% ipython --no-banner

In [1]: import numpy as np

In [2]: import numpy.linalg as la

In [3]: np.set_printoptions(precision=1, suppress=True, linewidth=200, legacy="1.25")

In [4]: K = np.array([[-0.3, 0.5, -0.3, 0.2, 0.3],
   ...:     [-0.1, -1.0, 1.5, -0.1, -0.1],
   ...:     [2.3, -0.4, -0.5, 0.1, -1.9],
   ...:     [-0.9, -0.2, -0.3, 0.6, -1.3],
   ...:     [0.1, -0.9, 2.4, 0.9, -0.1],
   ...:     [1.5, -1.0, 0.1, 0.4, -2.4],
   ...:     [0.1, -1.1, -0.9, -1.1, -0.3],
   ...:     [-0.3, -1.0, -0.9, -0.2, -0.3],
   ...:     [-2.7, 0.4, -1.1, -0.9, -0.4]])

In [5]: K[:, 0] *= 20

In [6]: print(K)
[[ -6.    0.5  -0.3   0.2   0.3]
 [ -2.   -1.    1.5  -0.1  -0.1]
 [ 46.   -0.4  -0.5   0.1  -1.9]
 [-18.   -0.2  -0.3   0.6  -1.3]
 [  2.   -0.9   2.4   0.9  -0.1]
 [ 30.   -1.    0.1   0.4  -2.4]
 [  2.   -1.1  -0.9  -1.1  -0.3]
 [ -6.   -1.   -0.9  -0.2  -0.3]
 [-54.    0.4  -1.1  -0.9  -0.4]]

In [7]: proj = K @ la.solve(K.T @ K, K.T)

In [8]: print(proj @ K[:, 3])
[ 0.2 -0.1  0.1  0.6  0.9  0.4 -1.1 -0.2 -0.9]

In [9]: print(proj.round(1) + 0)
[[ 0.1 -0.2 -0.1  0.1 -0.1 -0.1 -0.2  0.   0. ]
 [-0.2  0.5 -0.1 -0.1  0.4  0.1  0.2 -0.1  0.1]
 [-0.1 -0.1  0.6  0.  -0.2  0.4  0.1 -0.1 -0.1]
 [ 0.1 -0.1  0.   0.6  0.1  0.2 -0.2  0.2  0.2]
 [-0.1  0.4 -0.2  0.1  0.6  0.1 -0.1  0.  -0.2]
 [-0.1  0.1  0.4  0.2  0.1  0.5  0.   0.   0. ]
 [-0.2  0.2  0.1 -0.2 -0.1  0.   0.6  0.3  0.1]
 [ 0.  -0.1 -0.1  0.2  0.   0.   0.3  0.7 -0.2]
 [ 0.   0.1 -0.1  0.2 -0.2  0.   0.1 -0.2  0.9]]

In [10]: print(np.diag(proj))
[0.1 0.5 0.6 0.6 0.6 0.5 0.6 0.7 0.9]

In [11]: print(np.allclose(proj @ proj, proj))
True

In [12]: print(np.round(np.trace(proj), 1))
5.0

In [13]: U, sigma, vt = la.svd(K)

In [14]: print(np.argmax(sigma[:-1] / (sigma[1:] + 1e-6)) + 1)
1

In [15]: other = U[:, :1] @ np.diag(sigma[:1]) @ vt[:1]

In [16]: print(round(float(la.norm(K - other) / la.norm(K)), 1))
0.1

In [17]: other = np.c_[K[:, :3] @ np.array([[5, 1, -1], [5, -4, -2], [-6, -6, 2]]), np.array([8, 9, 8, 5, 0, 0, 5, 2, 5])]

In [18]: print(other)
[[ -25.7   -6.2    4.4    8. ]
 [ -24.    -7.     7.     9. ]
 [ 231.    50.6  -46.2    8. ]
 [ -89.2  -15.4   17.8    5. ]
 [  -8.9   -8.8    4.6    0. ]
 [ 144.4   33.4  -27.8    0. ]
 [   9.9   11.8   -1.6    5. ]
 [ -29.6    3.4    6.2    2. ]
 [-261.4  -49.    51.     5. ]]

In [19]: print(la.matrix_rank(np.c_[K, other]))
6

In [20]: print(la.norm(la.qr(K)[0].T @ other, axis=0) ** 2 / ((other ** 2).sum(axis=0) + 1e-12))
[1.  1.  1.  0.3]
